$ python3 -q
>>> import numpy as np
>>> np.set_printoptions(precision=1, suppress=True, linewidth=200)
>>> rd = lambda a: np.round(a, 1) + 0
>>> K = np.array([[-0.4, -0.1, -0.2],
...     [0.4, -0.9, -0.5],
...     [-0.5, -0.7, -0.5],
...     [0.3, -1.4, -0.1]])
>>> K[:, 0] *= 20
>>> K
array([[ -8. ,  -0.1,  -0.2],
       [  8. ,  -0.9,  -0.5],
       [-10. ,  -0.7,  -0.5],
       [  6. ,  -1.4,  -0.1]])
>>> P = K @ np.linalg.solve(K.T @ K, K.T)
>>> rd(np.linalg.eigvalsh(P))
array([0., 1., 1., 1.])
>>> np.linalg.matrix_rank(np.eye(4) - P)
np.int64(1)
>>> rd(np.diag(P))
array([0.3, 1. , 0.7, 1. ])
>>> rd((np.eye(4) - P) @ K)
array([[0., 0., 0.],
       [0., 0., 0.],
       [0., 0., 0.],
       [0., 0., 0.]])
>>> rd(np.trace(P))
np.float64(3.0)
>>> np.allclose(P @ P, P)
True
>>> Q = K.astype(float).copy()
>>> for j in range(3):
...     Q[:, j] -= Q[:, :j] @ (Q[:, :j].T @ Q[:, j])
...     Q[:, j] /= np.linalg.norm(Q[:, j])
... 
>>> rd(Q.T @ K)
array([[16.2, -0.5,  0.1],
       [ 0. ,  1.7,  0.6],
       [ 0. ,  0. ,  0.4]])
>>> rd(Q.T @ Q)
array([[1., 0., 0.],
       [0., 1., 0.],
       [0., 0., 1.]])
>>> K[4]
Traceback (most recent call last):
  File "<python-input-17>", line 1, in <module>
    K[4]
    ~^^^
IndexError: index 4 is out of bounds for axis 0 with size 4
>>> np.linalg.matrix_rank(K)
np.int64(3)
>>> rd(K.mean(axis=0))
array([-1. , -0.8, -0.3])
>>> np.unravel_index(np.abs(K).argmax(), K.shape)
(np.int64(2), np.int64(0))
>>> np.count_nonzero(K)
np.int64(12)
>>> rng = np.random.default_rng(30225)
>>> idx = rng.permutation(3)
>>> A2 = K[:, idx] * rng.choice([-1, 1], 3)
>>> A2
array([[-0.1,  8. ,  0.2],
       [-0.9, -8. ,  0.5],
       [-0.7, 10. ,  0.5],
       [-1.4, -6. ,  0.1]])
>>> left, _, Vh = np.linalg.svd(K.T @ A2)
>>> rd(np.linalg.lstsq(K, A2)[0])
array([[ 0., -1.,  0.],
       [ 1.,  0.,  0.],
       [ 0.,  0., -1.]])
>>> rd(left @ Vh)
array([[ 0., -1.,  0.],
       [ 1.,  0.,  0.],
       [ 0.,  0., -1.]])
>>> idx
array([1, 0, 2])
>>> x = np.array([2, 1, 1])
>>> target = K @ x
>>> target
array([-16.3,  14.6, -21.2,  10.5])
>>> try:
...     np.linalg.solve(K, target)
... except np.linalg.LinAlgError as e:
...     print(repr(e))
... 
LinAlgError('Last 2 dimensions of the array must be square')
>>> rd(np.linalg.solve(K.T @ K, K.T @ target))
array([2., 1., 1.])
>>> target = target + 0.1 * rng.normal(size=4)
>>> rd(target)
array([-16.3,  14.5, -21.2,  10.5])
>>> beta, *_ = np.linalg.lstsq(K, target)
>>> [round(float(np.linalg.norm(np.linalg.solve(K.T @ K + lam * np.eye(3), K.T @ target))), 2) for lam in (0, 1, 10, 100)]
[2.5, 2.22, 1.93, 1.43]
>>> rd(K.T @ (target - K @ beta))
array([0., 0., 0.])
>>> rd(np.linalg.norm(target - K @ beta))
np.float64(0.0)
>>> m1 = np.load("block9.npy")
>>> m1
array([[-1,  2,  2,  1],
       [ 2, -1,  2,  2],
       [ 2,  2, -1,  2],
       [ 1,  2,  2, -1]])
>>> rd(np.linalg.det(m1))
np.float64(-96.0)
>>> m1.inv()
Traceback (most recent call last):
  File "<python-input-44>", line 1, in <module>
    m1.inv()
    ^^^^^^
AttributeError: 'numpy.ndarray' object has no attribute 'inv'
>>> np.allclose(m1 @ m1.T, m1.T @ m1)
True
>>> rd(np.sort(np.abs(np.linalg.eigvals(m1))))
array([2. , 3. , 3.5, 4.5])
>>> (m1 + m1.T) / 2
array([[-1.,  2.,  2.,  1.],
       [ 2., -1.,  2.,  2.],
       [ 2.,  2., -1.,  2.],
       [ 1.,  2.,  2., -1.]])
>>> assert m1 == m1.T
Traceback (most recent call last):
  File "<python-input-48>", line 1, in <module>
    assert m1 == m1.T
           ^^^^^^^^^^
ValueError: The truth value of an array with more than one element is ambiguous. Use a.any() or a.all()
>>> np.allclose(m1, m1.T)
True
>>> x = np.array([1, 2, 1, 3])
>>> target = m1 @ x
>>> target
array([ 8,  8, 11,  4])
>>> rd(np.linalg.solve(m1, target + m1[:, 2]))
array([1., 2., 2., 3.])
>>> rd(np.linalg.solve(m1, m1[:, 3]))
array([0., 0., 0., 1.])
>>> rd(np.linalg.solve(m1.T, m1[0]))
array([1., 0., 0., 0.])
>>> rd(np.linalg.solve(m1, -1 * target))
array([-1., -2., -1., -3.])
>>> J = np.loadtxt("dump.csv", delimiter=",")
>>> J
array([[ 4.6,  1.6,  2.1],
       [ 3.2,  0.2,  2.7],
       [ 8.4,  5.4,  6.7],
       [-4.9, -7.9, -4.5],
       [ 4.1,  1.1,  2.6],
       [ 7.4,  4.4,  4.5],
       [ 3.3,  0.3,  3.1],
       [ 3.7,  0.7,  1.9],
       [-0.9, -3.9, -1.7],
       [ 3. ,  0. ,  2.5],
       [ 6.1,  3.1,  4.8],
       [ 1.3, -1.7,  0.8],
       [-2.4, -5.4, -3.1],
       [ 1.2, -1.8,  1.6],
       [ 7.2,  4.2,  4.8],
       [ 1.2, -1.8,  0.9],
       [-2.6, -5.6, -1.6],
       [ 7.9,  4.9,  5.5],
       [ 2.3, -0.7,  2.2]])
>>> cen = (J - J.mean(axis=0)) / J.std(axis=0)
>>> rd(cen.std(axis=0))
array([1., 1., 1.])
>>> beta = np.linalg.lstsq(np.delete(cen, 0, axis=1), cen[:, 0])[0]
>>> 1 - np.var(cen[:, 0] - np.delete(cen, 0, axis=1) @ beta)
np.float64(1.0)
>>> np.abs(beta).argmax()
np.int64(0)
